In [1]: import numpy as np

In [2]: from numpy import linalg as LA

In [3]: np.set_printoptions(precision=2, suppress=True, linewidth=120, floatmode="fixed")

In [4]: mat = np.loadtxt("run5.csv", delimiter=",")

In [5]: print(mat.round(2) + 0)
[[ 0.31 -0.01 -0.33  0.32 -0.03  0.03 -0.05]
 [-0.01  0.03 -0.06 -0.07 -0.04 -0.02  0.13]
 [-0.33 -0.06  0.54 -0.18  0.15  0.00 -0.28]
 [ 0.32 -0.07 -0.18  0.45  0.06  0.07 -0.31]
 [-0.03 -0.04  0.15  0.06  0.07  0.02 -0.20]
 [ 0.03 -0.02  0.00  0.07  0.02  0.01 -0.07]
 [-0.05  0.13 -0.28 -0.31 -0.20 -0.07  0.58]]

In [6]: x0 = np.array([4, 1, 2, 1, 5, -3, -4])

In [7]: print(LA.eigvalsh(2 * mat - np.eye(7)))
[-1.00 -1.00 -1.00 -1.00 -1.00  1.00  1.00]

In [8]: print(mat @ mat @ x0)
[ 0.83 -0.92  1.38  2.67  1.30  0.54 -4.04]

In [9]: K = np.loadtxt("test8.csv", delimiter=",")

In [10]: print(K)
[[ 0.97  0.95 -0.96 -0.76  0.96  0.96  0.99]
 [-1.00 -0.80  1.00 -0.25 -0.97 -0.95 -0.99]
 [ 0.99  0.85 -0.99  0.00  0.96  0.93  0.99]
 [-0.87  0.77  0.95 -0.76  0.21  0.03  0.45]
 [-0.45  0.04  0.69  0.13 -0.16 -0.35 -0.01]
 [ 1.00 -0.14 -0.99  0.89  0.76  0.57  0.90]
 [-0.86  0.89  1.00  0.11  0.41 -0.62  0.93]
 [-0.69 -0.46  0.71  0.25 -0.57 -0.58 -0.66]
 [ 0.28  0.54 -0.24 -0.43  0.48  0.48  0.58]
 [ 0.95 -0.65 -0.05  1.00  0.05 -0.85  0.82]
 [-0.97  0.24  1.00  0.34 -0.56 -0.89 -0.07]
 [-0.91 -0.02  0.99  0.60 -0.54 -0.87 -0.07]
 [-0.71 -0.36  0.07 -0.58 -0.50 -0.01 -0.82]
 [ 0.85  0.59  0.48  0.89  0.70 -0.29  0.97]
 [-1.00  0.40  1.00 -0.89 -0.74 -0.69 -0.83]
 [ 0.91  0.93 -0.94 -0.87  0.94  0.95  0.97]
 [-0.71 -0.49  0.89  0.64 -0.61 -0.78 -0.52]]

In [11]: Uu, s, vt = LA.svd(mat)

In [12]: print(np.argmax(s[:-1] / (s[1:] + 1e-6)) + 1)
2

In [13]: Y = Uu[:, :2] @ np.diag(s[:2]) @ vt[:2]

In [14]: print(round(LA.norm(mat - Y) / LA.norm(mat), 2))
0.0

In [15]: print(Y.round(2) + 0)
[[ 0.31 -0.01 -0.33  0.32 -0.03  0.03 -0.05]
 [-0.01  0.03 -0.06 -0.07 -0.04 -0.02  0.13]
 [-0.33 -0.06  0.54 -0.18  0.15  0.00 -0.28]
 [ 0.32 -0.07 -0.18  0.45  0.06  0.07 -0.31]
 [-0.03 -0.04  0.15  0.06  0.07  0.02 -0.20]
 [ 0.03 -0.02  0.00  0.07  0.02  0.01 -0.07]
 [-0.05  0.13 -0.28 -0.31 -0.20 -0.07  0.58]]

In [16]: print(LA.matrix_rank(mat, rtol=0.05))
2

In [17]: feats = np.array([[0, -1, 5, 3, 3],
    ...:     [0, -2, 2, -2, -5],
    ...:     [0, 0, -4, -2, 4],
    ...:     [0, 0, 0, 5, 5],
    ...:     [0, 0, 0, 0, -1]])

In [18]: # rank 4

In [19]: Y = feats / np.sqrt((feats ** 2).mean(axis=1, keepdims=True))

In [20]: print(LA.norm(Y, axis=1))
[2.24 2.24 2.24 2.24 2.24]

In [21]: print(LA.matrix_rank(Y) == LA.matrix_rank(feats))
True

In [22]: print(feats - feats.mean(axis=1, keepdims=True))
[[-2.00 -3.00  3.00  1.00  1.00]
 [ 1.40 -0.60  3.40 -0.60 -3.60]
 [ 0.40  0.40 -3.60 -1.60  4.40]
 [-2.00 -2.00 -2.00  3.00  3.00]
 [ 0.20  0.20  0.20  0.20 -0.80]]

In [23]: Uu, s, vt = LA.svd(feats, full_matrices=False)

In [24]: print((s > 1e-8).sum())
4

In [25]: print(np.round(vt @ vt.T, 2) + 0)
[[1.00 0.00 0.00 0.00 0.00]
 [0.00 1.00 0.00 0.00 0.00]
 [0.00 0.00 1.00 0.00 0.00]
 [0.00 0.00 0.00 1.00 0.00]
 [0.00 0.00 0.00 0.00 1.00]]

In [26]: print(np.cumsum(s ** 2) / np.sum(s ** 2))
[0.59 0.94 0.99 1.00 1.00]

In [27]: print(np.round(Uu.T @ feats @ vt.T, 2) + 0)
[[9.96 0.00 0.00 0.00 0.00]
 [0.00 7.69 0.00 0.00 0.00]
 [0.00 0.00 2.74 0.00 0.00]
 [0.00 0.00 0.00 1.46 0.00]
 [0.00 0.00 0.00 0.00 0.00]]

In [28]: print(np.allclose(Uu * s @ vt, feats))
True

In [29]: print(s)
[9.96 7.69 2.74 1.46 0.00]

In [30]: print(np.abs(Uu[:, 0]).round(6).argmax())
3

In [31]: print(round(float(np.sqrt((s ** 2).sum())), 2), round(LA.norm(feats), 2))
12.96 12.96

In [32]: print(np.round(np.abs(vt[0]), 2) + 0)
[0.00 0.07 0.00 0.53 0.84]

In [33]: Y = np.array([[2, 3, 2], [4, 3, 3]])

In [34]: basis = np.kron(Y, feats)

In [35]: print(round(float(LA.norm(basis, 2)), 2), round(float(LA.norm(Y, 2) * LA.norm(feats, 2)), 2))
70.46 70.46

In [36]: print(LA.matrix_rank(basis))
8

In [37]: print(basis)
[[  0  -2  10   6   6   0  -3  15   9   9   0  -2  10   6   6]
 [  0  -4   4  -4 -10   0  -6   6  -6 -15   0  -4   4  -4 -10]
 [  0   0  -8  -4   8   0   0 -12  -6  12   0   0  -8  -4   8]
 [  0   0   0  10  10   0   0   0  15  15   0   0   0  10  10]
 [  0   0   0   0  -2   0   0   0   0  -3   0   0   0   0  -2]
 [  0  -4  20  12  12   0  -3  15   9   9   0  -3  15   9   9]
 [  0  -8   8  -8 -20   0  -6   6  -6 -15   0  -6   6  -6 -15]
 [  0   0 -16  -8  16   0   0 -12  -6  12   0   0 -12  -6  12]
 [  0   0   0  20  20   0   0   0  15  15   0   0   0  15  15]
 [  0   0   0   0  -4   0   0   0   0  -3   0   0   0   0  -3]]

In [38]: print(round(float(LA.norm(basis, 2) / LA.norm(basis)), 2))
0.76

In [39]: print(LA.cond(basis) > 100)
True

In [40]: print(np.argsort(-LA.norm(basis, axis=0).round(6), kind="stable")[:3])
[ 4  9 14]

In [41]: print(LA.matrix_rank(basis, rtol=0.1))
6

In [42]: print([round(float(x), 2) for x in LA.svd(basis, compute_uv=False)[:3]])
[70.46, 54.38, 19.34]

In [43]: basis = K[[8, 13]].astype(float)

In [44]: for _ in range(5):
    ...:     z = LA.norm(K[:, None] - basis, axis=-1).argmin(axis=1)
    ...:     basis = np.array([K[z == j].mean(axis=0) for j in range(2)])
    ...: 

In [45]: print(z)
[0 1 0 1 1 0 1 1 0 1 1 1 1 0 1 0 1]

In [46]: print(basis[1] - basis[0])
[-1.49 -0.66  1.36  0.10 -1.16 -1.20 -1.06]

In [47]: W0, _ = LA.qr(np.array([[-0.4, -0.1, -1.0, -0.3, 0.9, 0.6, 2.1, 0.4, -1.0, 1.2],
    ...:     [1.4, 1.1, 0.3, -0.8, 0.2, -0.4, -0.5, 0.0, -0.8, 0.7],
    ...:     [0.0, -0.4, -1.0, 0.4, 0.5, 2.2, -0.2, 0.7, -0.6, -1.9],
    ...:     [0.7, -0.4, -0.6, -0.5, 0.4, 1.0, -1.2, 0.3, -0.8, -0.5],
    ...:     [0.3, 0.0, -0.4, -0.8, -0.9, 1.7, -2.0, 0.4, 0.4, 0.4],
    ...:     [0.0, 0.2, -1.3, -0.2, -0.4, -0.4, 2.5, -0.4, -0.7, -0.1],
    ...:     [-1.7, -0.3, -0.7, -0.3, 0.1, 1.4, 1.6, 1.0, -0.7, -0.2],
    ...:     [0.2, 0.9, -1.2, 0.4, 1.2, 0.4, 1.0, -0.1, 0.8, 0.4],
    ...:     [0.0, 0.3, -1.0, 2.3, 0.0, 0.4, 1.8, 1.9, -0.3, -2.4],
    ...:     [0.3, 0.3, -0.9, -1.5, -0.2, 0.1, 0.2, 0.9, -0.3, 0.6]]))

In [48]: print(W0)
[[-0.17 -0.03 -0.33 -0.15  0.42 -0.14  0.43  0.07  0.46  0.49]
 [ 0.59 -0.43  0.14 -0.18  0.08  0.27  0.53  0.09 -0.23 -0.04]
 [ 0.00  0.29 -0.44  0.14  0.19  0.42  0.21 -0.17  0.18 -0.61]
 [ 0.29  0.47 -0.39 -0.08  0.25 -0.02 -0.15  0.17 -0.58  0.28]
 [ 0.13  0.08 -0.19 -0.24 -0.52  0.58 -0.16 -0.20  0.22  0.42]
 [ 0.00 -0.14 -0.44 -0.09 -0.41 -0.50  0.25 -0.49 -0.22 -0.08]
 [-0.71 -0.23 -0.09 -0.26 -0.01  0.32  0.14  0.16 -0.46 -0.01]
 [ 0.08 -0.60 -0.30  0.09  0.40  0.10 -0.54 -0.28 -0.02  0.03]
 [ 0.00 -0.22 -0.31  0.73 -0.30  0.05  0.10  0.45 -0.03  0.14]
 [ 0.13 -0.14 -0.31 -0.49 -0.18 -0.19 -0.24  0.59  0.23 -0.32]]

In [49]: u, v = W0[1], W0[4]

In [50]: print(round(u @ u, 2))
1.0

In [51]: print(round(u @ v, 2))
0.0

In [52]: p = (u @ v) / (u @ u) * u

In [53]: print(p.round(2) + 0)
[0.00 0.00 0.00 0.00 0.00 0.00 0.00 0.00 0.00 0.00]

In [54]: print(np.round((v - p) @ u, 2))
-0.0

In [55]: print(v - p)
[ 0.13  0.08 -0.19 -0.24 -0.52  0.58 -0.16 -0.20  0.22  0.42]

In [56]: print(LA.matrix_rank(np.outer(u, v)))
1

In [57]: print(round(float(LA.norm(W0, 1)), 2), round(float(LA.norm(W0, np.inf)), 2))
2.95 2.81

In [58]: print(LA.norm(W0, axis=1))
[1.00 1.00 1.00 1.00 1.00 1.00 1.00 1.00 1.00 1.00]

In [59]: LA.norm(W0, axis=2)
AxisError: axis 2 is out of bounds for array of dimension 2


In [60]: print(round(LA.norm(W0) ** 2 / LA.norm(W0, 2) ** 2, 2))
10.0

In [61]: print(round(LA.norm(W0[2], 1), 2), np.round(LA.norm(W0[2], np.inf), 2))
2.67 0.61

In [62]: print(LA.norm(W0, axis=0))
[1.00 1.00 1.00 1.00 1.00 1.00 1.00 1.00 1.00 1.00]

In [63]: Uu, s, vt = LA.svd(W0, full_matrices=False)

In [64]: print(round(np.sqrt((s ** 2).sum()), 2), np.round(LA.norm(W0), 2))
3.16 3.16

In [65]: print(s / s[0])
[1.00 1.00 1.00 1.00 1.00 1.00 1.00 1.00 1.00 1.00]

In [66]: print(np.round(Uu.T @ Uu, 2) + 0)
[[1.00 0.00 0.00 0.00 0.00 0.00 0.00 0.00 0.00 0.00]
 [0.00 1.00 0.00 0.00 0.00 0.00 0.00 0.00 0.00 0.00]
 [0.00 0.00 1.00 0.00 0.00 0.00 0.00 0.00 0.00 0.00]
 [0.00 0.00 0.00 1.00 0.00 0.00 0.00 0.00 0.00 0.00]
 [0.00 0.00 0.00 0.00 1.00 0.00 0.00 0.00 0.00 0.00]
 [0.00 0.00 0.00 0.00 0.00 1.00 0.00 0.00 0.00 0.00]
 [0.00 0.00 0.00 0.00 0.00 0.00 1.00 0.00 0.00 0.00]
 [0.00 0.00 0.00 0.00 0.00 0.00 0.00 1.00 0.00 0.00]
 [0.00 0.00 0.00 0.00 0.00 0.00 0.00 0.00 1.00 0.00]
 [0.00 0.00 0.00 0.00 0.00 0.00 0.00 0.00 0.00 1.00]]

In [67]: print(np.cumsum(s ** 2) / np.sum(s ** 2))
[0.10 0.20 0.30 0.40 0.50 0.60 0.70 0.80 0.90 1.00]

In [68]: print(Uu.shape, s.shape, vt.shape)
(10, 10) (10,) (10, 10)

In [69]: print(np.round(vt @ vt.T, 2) + 0)
[[1.00 0.00 0.00 0.00 0.00 0.00 0.00 0.00 0.00 0.00]
 [0.00 1.00 0.00 0.00 0.00 0.00 0.00 0.00 0.00 0.00]
 [0.00 0.00 1.00 0.00 0.00 0.00 0.00 0.00 0.00 0.00]
 [0.00 0.00 0.00 1.00 0.00 0.00 0.00 0.00 0.00 0.00]
 [0.00 0.00 0.00 0.00 1.00 0.00 0.00 0.00 0.00 0.00]
 [0.00 0.00 0.00 0.00 0.00 1.00 0.00 0.00 0.00 0.00]
 [0.00 0.00 0.00 0.00 0.00 0.00 1.00 0.00 0.00 0.00]
 [0.00 0.00 0.00 0.00 0.00 0.00 0.00 1.00 0.00 0.00]
 [0.00 0.00 0.00 0.00 0.00 0.00 0.00 0.00 1.00 0.00]
 [0.00 0.00 0.00 0.00 0.00 0.00 0.00 0.00 0.00 1.00]]

In [70]: print(np.allclose(Uu * s @ vt, W0))
True

In [71]: J = np.loadtxt("dump.csv", delimiter=",")

In [72]: print(J)
[[ 2.05  9.01  0.06]
 [ 1.93  9.08  0.05]
 [ 1.87  9.10  0.00]
 [ 1.91  8.95  0.08]
 [ 2.14  8.98  0.05]
 [ 1.88  8.93  0.03]
 [ 2.07  8.85 -0.11]
 [ 1.94  9.00 -0.04]
 [ 1.88  9.19  0.10]
 [ 1.92  8.99  0.09]
 [ 2.09  8.98 -0.07]
 [ 1.94  8.93  0.07]
 [ 2.05  9.04  0.08]
 [ 6.04  1.92  4.92]
 [ 6.10  1.87  4.94]
 [ 6.12  1.90  4.92]
 [ 5.89  2.17  4.82]
 [ 6.11  2.23  4.84]
 [ 5.94  1.99  5.07]
 [ 6.01  1.93  5.11]
 [ 5.91  2.08  4.93]
 [ 5.95  2.01  5.01]
 [ 5.83  2.13  5.08]
 [ 6.05  1.91  5.06]
 [ 5.93  2.06  5.09]
 [ 6.13  2.07  4.96]]

In [73]: x0 = np.array([3, 1, -2])

In [74]: y = J @ x0

In [75]: print(np.round(LA.pinv(J) @ J, 2) + 0)
[[1.00 0.00 0.00]
 [0.00 1.00 0.00]
 [0.00 0.00 1.00]]

In [76]: LA.solve(J, y)
LinAlgError: Last 2 dimensions of the array must be square


In [77]: print(LA.lstsq(J, y)[0])
[ 3.00  1.00 -2.00]

In [78]: rng = np.random.default_rng(953166)

In [79]: y = y + 0.3 * rng.normal(size=26)

In [80]: print(y)
[14.91 15.25 14.31 14.68 15.22 14.57 15.38 15.10 14.64 14.72 14.95 14.60 14.93 10.21 10.23 10.66 10.31 11.53 10.17
  9.31 10.00  9.65  9.51  9.86  9.65 10.88]

In [81]: beta, *_ = LA.lstsq(J, y)

In [82]: print(round(float(LA.norm(y - J @ beta)), 2))
1.3

In [83]: print(beta.round())
[ 3.00  1.00 -2.00]

In [84]: print(np.round(J.T @ (y - J @ beta), 2) + 0)
[0.00 0.00 0.00]
